$ ipython --no-banner

In [1]: import numpy as np

In [2]: np.set_printoptions(suppress=True, linewidth=160)

In [3]: def tidy(a):
   ...:     return np.round(a, 2) + 0
   ...: 

In [4]: Y = np.array([[1, 0, 0, 1, 1, 2, 2],
   ...:     [0, 1, 0, 2, 2, 2, 1],
   ...:     [2, 1, 2, 1, 1, 0, 1],
   ...:     [2, 1, 0, 0, 1, 2, 2],
   ...:     [2, 0, 0, 0, 1, 1, 2],
   ...:     [0, 2, 0, 2, 0, 1, 0],
   ...:     [2, 2, 2, 0, 1, 2, 2]])

In [5]: Y[-1] = Y[0]

In [6]: m1 = Y + 0.3 * np.eye(7)

In [7]: m1
Out[7]: 
array([[1.3, 0. , 0. , 1. , 1. , 2. , 2. ],
       [0. , 1.3, 0. , 2. , 2. , 2. , 1. ],
       [2. , 1. , 2.3, 1. , 1. , 0. , 1. ],
       [2. , 1. , 0. , 0.3, 1. , 2. , 2. ],
       [2. , 0. , 0. , 0. , 1.3, 1. , 2. ],
       [0. , 2. , 0. , 2. , 0. , 1.3, 0. ],
       [1. , 0. , 0. , 1. , 1. , 2. , 2.3]])

In [8]: Y = m1 / np.sqrt((m1 ** 2).mean(axis=1, keepdims=True))

In [9]: np.linalg.matrix_rank(Y) == np.linalg.matrix_rank(m1)
Out[9]: np.True_

In [10]: np.linalg.matrix_rank(m1 - m1.mean(axis=1, keepdims=True))
Out[10]: np.int64(6)

In [11]: x = np.array([8, -6, 5, -4, -2, -9, -1])

In [12]: target = m1 @ x

In [13]: c, lr = np.zeros(7), 1 / np.linalg.norm(m1, 2) ** 2

In [14]: for i in range(50):
    ...:     c -= lr * m1.T @ (m1 @ c - target)
    ...:     if i % 10 == 0: print(i, round(np.linalg.norm(m1 @ c - target), 2))
    ...: 
0 37.14
10 6.04
20 2.09
30 1.65
40 1.53

In [15]: tidy(np.linalg.cond(m1))
Out[15]: np.float64(33.0)

In [16]: tidy(c)
Out[16]: array([ 6.16, -4.52,  6.33, -6.15, -1.87, -8.33,  0.15])

In [17]: X = np.array([[1.0, 0.7, 0.49, 0.34, 0.24, 0.17, 0.12, 0.08],
    ...:     [0.7, 1.0, 0.7, 0.49, 0.34, 0.24, 0.17, 0.12],
    ...:     [0.49, 0.7, 1.0, 0.7, 0.49, 0.34, 0.24, 0.17],
    ...:     [0.34, 0.49, 0.7, 1.0, 0.7, 0.49, 0.34, 0.24],
    ...:     [0.24, 0.34, 0.49, 0.7, 1.0, 0.7, 0.49, 0.34],
    ...:     [0.17, 0.24, 0.34, 0.49, 0.7, 1.0, 0.7, 0.49],
    ...:     [0.12, 0.17, 0.24, 0.34, 0.49, 0.7, 1.0, 0.7],
    ...:     [0.08, 0.12, 0.17, 0.24, 0.34, 0.49, 0.7, 1.0]])

In [18]: x = np.array([6, 1, -1, 6, -5, 5, 3, 8])

In [19]: h1 = np.maximum(X @ x, 0)

In [20]: X * (h1 > 1e-9)[:, None]
Out[20]: 
array([[1.  , 0.7 , 0.49, 0.34, 0.24, 0.17, 0.12, 0.08],
       [0.7 , 1.  , 0.7 , 0.49, 0.34, 0.24, 0.17, 0.12],
       [0.49, 0.7 , 1.  , 0.7 , 0.49, 0.34, 0.24, 0.17],
       [0.34, 0.49, 0.7 , 1.  , 0.7 , 0.49, 0.34, 0.24],
       [0.24, 0.34, 0.49, 0.7 , 1.  , 0.7 , 0.49, 0.34],
       [0.17, 0.24, 0.34, 0.49, 0.7 , 1.  , 0.7 , 0.49],
       [0.12, 0.17, 0.24, 0.34, 0.49, 0.7 , 1.  , 0.7 ],
       [0.08, 0.12, 0.17, 0.24, 0.34, 0.49, 0.7 , 1.  ]])

In [21]: np.flatnonzero(h1 > 1e-9)
Out[21]: array([0, 1, 2, 3, 4, 5, 6, 7])

In [22]: tidy(X.T @ h1)
Out[22]: array([28.49, 34.26, 38.22, 41.14, 42.32, 43.05, 40.98, 35.16])

In [23]: L = np.linalg.cholesky(X)

In [24]: tidy(np.prod(np.diag(L)) ** 2), tidy(np.linalg.det(X))
Out[24]: (np.float64(0.01), np.float64(0.01))

In [25]: tidy(np.diag(L) ** 2)
Out[25]: array([1.  , 0.51, 0.51, 0.51, 0.51, 0.51, 0.51, 0.51])

In [26]: X / np.sqrt(np.outer(np.diag(X), np.diag(X)))
Out[26]: 
array([[1.  , 0.7 , 0.49, 0.34, 0.24, 0.17, 0.12, 0.08],
       [0.7 , 1.  , 0.7 , 0.49, 0.34, 0.24, 0.17, 0.12],
       [0.49, 0.7 , 1.  , 0.7 , 0.49, 0.34, 0.24, 0.17],
       [0.34, 0.49, 0.7 , 1.  , 0.7 , 0.49, 0.34, 0.24],
       [0.24, 0.34, 0.49, 0.7 , 1.  , 0.7 , 0.49, 0.34],
       [0.17, 0.24, 0.34, 0.49, 0.7 , 1.  , 0.7 , 0.49],
       [0.12, 0.17, 0.24, 0.34, 0.49, 0.7 , 1.  , 0.7 ],
       [0.08, 0.12, 0.17, 0.24, 0.34, 0.49, 0.7 , 1.  ]])

In [27]: tidy(L)
Out[27]: 
array([[1.  , 0.  , 0.  , 0.  , 0.  , 0.  , 0.  , 0.  ],
       [0.7 , 0.71, 0.  , 0.  , 0.  , 0.  , 0.  , 0.  ],
       [0.49, 0.5 , 0.71, 0.  , 0.  , 0.  , 0.  , 0.  ],
       [0.34, 0.35, 0.5 , 0.71, 0.  , 0.  , 0.  , 0.  ],
       [0.24, 0.24, 0.35, 0.5 , 0.71, 0.  , 0.  , 0.  ],
       [0.17, 0.17, 0.24, 0.35, 0.5 , 0.71, 0.  , 0.  ],
       [0.12, 0.12, 0.17, 0.24, 0.35, 0.5 , 0.71, 0.  ],
       [0.08, 0.09, 0.12, 0.17, 0.24, 0.35, 0.5 , 0.71]])

In [28]: tidy(X.sum(axis=1))
Out[28]: array([3.14, 3.76, 4.13, 4.3 , 4.3 , 4.13, 3.76, 3.14])

In [29]: tidy(np.linalg.norm(X))
Out[29]: np.float64(4.43)

In [30]: np.abs(X).max()
Out[30]: np.float64(1.0)

In [31]: np.linalg.matrix_rank(X)
Out[31]: np.int64(8)

In [32]: x = np.ones(8)

In [33]: for _ in range(5):
    ...:     x = X @ x
    ...:     x /= np.linalg.norm(x)
    ...:     print(round(x @ X @ x, 2))
    ...: 
3.89
3.9
3.9
3.9
3.9

In [34]: tidy(np.linalg.eigvalsh(X)[-1])
Out[34]: np.float64(3.9)

In [35]: W0 = np.load("w.npy")

In [36]: W0
Out[36]: 
array([[ -9.34,   1.85, -18.68,   5.64, -14.89,  -7.39, -10.99, -10.99, -18.68],
       [ -7.71,   1.46, -15.43,   4.73, -12.16,  -5.91,  -8.54,  -8.54, -15.43],
       [ -7.65,   1.44, -15.29,   4.69, -12.05,  -5.84,  -8.44,  -8.44, -15.29],
       [ -6.67,   1.2 , -13.33,   4.11, -10.42,  -4.96,  -7.01,  -7.01, -13.33],
       [ -6.25,   1.1 , -12.49,   3.86,  -9.73,  -4.58,  -6.41,  -6.41, -12.49],
       [ -5.99,   1.04, -11.99,   3.7 ,  -9.32,  -4.36,  -6.05,  -6.05, -11.99],
       [ -5.27,   0.85, -10.55,   3.26,  -8.15,  -3.72,  -5.05,  -5.05, -10.55],
       [ -4.45,   0.64,  -8.91,   2.73,  -6.82,  -3.01,  -3.94,  -3.94,  -8.91],
       [ -3.49,   0.39,  -6.98,   2.08,  -5.29,  -2.19,  -2.7 ,  -2.7 ,  -6.98],
       [ -1.83,  -0.04,  -3.65,   0.87,  -2.74,  -0.87,  -0.83,  -0.83,  -3.65],
       [ -1.31,  -0.16,  -2.63,   0.48,  -1.99,  -0.51,  -0.39,  -0.39,  -2.63],
       [ -0.99,  -0.22,  -1.98,   0.24,  -1.52,  -0.31,  -0.16,  -0.16,  -1.98],
       [ -0.52,  -0.25,  -1.04,  -0.06,  -0.85,  -0.08,   0.02,   0.02,  -1.04],
       [ -0.23,  -0.17,  -0.46,  -0.12,  -0.41,  -0.01,   0.03,   0.03,  -0.46],
       [ -0.09,  -0.08,  -0.18,  -0.07,  -0.17,   0.  ,   0.01,   0.01,  -0.18],
       [ -0.05,  -0.05,  -0.1 ,  -0.04,  -0.09,   0.  ,   0.  ,   0.  ,  -0.1 ],
       [  0.37,   0.44,   0.74,   0.55,   0.85,   0.04,   0.18,   0.18,   0.74],
       [  0.56,   0.68,   1.13,   0.89,   1.34,   0.1 ,   0.41,   0.41,   1.13],
       [  0.59,   0.71,   1.19,   0.95,   1.42,   0.11,   0.46,   0.46,   1.19],
       [  0.66,   0.79,   1.32,   1.06,   1.59,   0.14,   0.55,   0.55,   1.32],
       [  1.02,   1.16,   2.03,   1.64,   2.5 ,   0.33,   1.13,   1.13,   2.03],
       [  1.62,   1.7 ,   3.23,   2.5 ,   4.03,   0.72,   2.24,   2.24,   3.23],
       [  1.73,   1.79,   3.47,   2.66,   4.33,   0.8 ,   2.47,   2.47,   3.47],
       [  2.05,   2.04,   4.11,   3.07,   5.13,   1.04,   3.11,   3.11,   4.11],
       [  2.54,   2.39,   5.09,   3.65,   6.35,   1.42,   4.1 ,   4.1 ,   5.09],
       [  4.43,   3.52,   8.86,   5.59,  10.93,   2.99,   8.05,   8.05,   8.86],
       [  7.46,   4.97,  14.92,   8.15,  18.1 ,   5.68,  14.53,  14.53,  14.92],
       [  7.72,   5.08,  15.44,   8.35,  18.71,   5.91,  15.09,  15.09,  15.44],
       [  8.11,   5.24,  16.22,   8.64,  19.62,   6.27,  15.93,  15.93,  16.22],
       [  9.54,   5.82,  19.07,   9.68,  22.93,   7.57,  19.  ,  19.  ,  19.07]])

In [37]: basis = W0[[8, 20]].astype(float)

In [38]: for _ in range(7):
    ...:     z = np.linalg.norm(W0[:, None] - basis, axis=-1).argmin(axis=1)
    ...:     basis = np.array([W0[z == j].mean(axis=0) for j in range(2)])
    ...: 

In [39]: z
Out[39]: array([0, 0, 0, 0, 0, 0, 0, 0, 0, 0, 1, 1, 1, 1, 1, 1, 1, 1, 1, 1, 1, 1, 1, 1, 1, 1, 1, 1, 1, 1])

In [40]: tidy(basis[1] - basis[0])
Out[40]: array([ 8.13,  0.78, 16.25, -0.68, 14.8 ,  5.89, 10.33, 10.33, 16.25])

In [41]: tidy(basis)
Out[41]: 
array([[ -5.87,   0.99, -11.73,   3.57,  -9.16,  -4.28,  -6.  ,  -6.  , -11.73],
       [  2.26,   1.77,   4.52,   2.89,   5.64,   1.61,   4.34,   4.34,   4.52]])

In [42]: th = np.radians(30)

In [43]: Rm = np.eye(9)

In [44]: Rm[5, 5] = Rm[2, 2] = np.cos(th)

In [45]: Rm[5, 2], Rm[2, 5] = -np.sin(th), np.sin(th)

In [46]: tidy(Rm)
Out[46]: 
array([[ 1.  ,  0.  ,  0.  ,  0.  ,  0.  ,  0.  ,  0.  ,  0.  ,  0.  ],
       [ 0.  ,  1.  ,  0.  ,  0.  ,  0.  ,  0.  ,  0.  ,  0.  ,  0.  ],
       [ 0.  ,  0.  ,  0.87,  0.  ,  0.  ,  0.5 ,  0.  ,  0.  ,  0.  ],
       [ 0.  ,  0.  ,  0.  ,  1.  ,  0.  ,  0.  ,  0.  ,  0.  ,  0.  ],
       [ 0.  ,  0.  ,  0.  ,  0.  ,  1.  ,  0.  ,  0.  ,  0.  ,  0.  ],
       [ 0.  ,  0.  , -0.5 ,  0.  ,  0.  ,  0.87,  0.  ,  0.  ,  0.  ],
       [ 0.  ,  0.  ,  0.  ,  0.  ,  0.  ,  0.  ,  1.  ,  0.  ,  0.  ],
       [ 0.  ,  0.  ,  0.  ,  0.  ,  0.  ,  0.  ,  0.  ,  1.  ,  0.  ],
       [ 0.  ,  0.  ,  0.  ,  0.  ,  0.  ,  0.  ,  0.  ,  0.  ,  1.  ]])

In [47]: Y = W0 @ Rm.T

In [48]: tidy(np.abs(Y - W0).max(axis=0))
Out[48]: array([ 0.  ,  0.  ,  1.23,  0.  ,  0.  , 10.55,  0.  ,  0.  ,  0.  ])
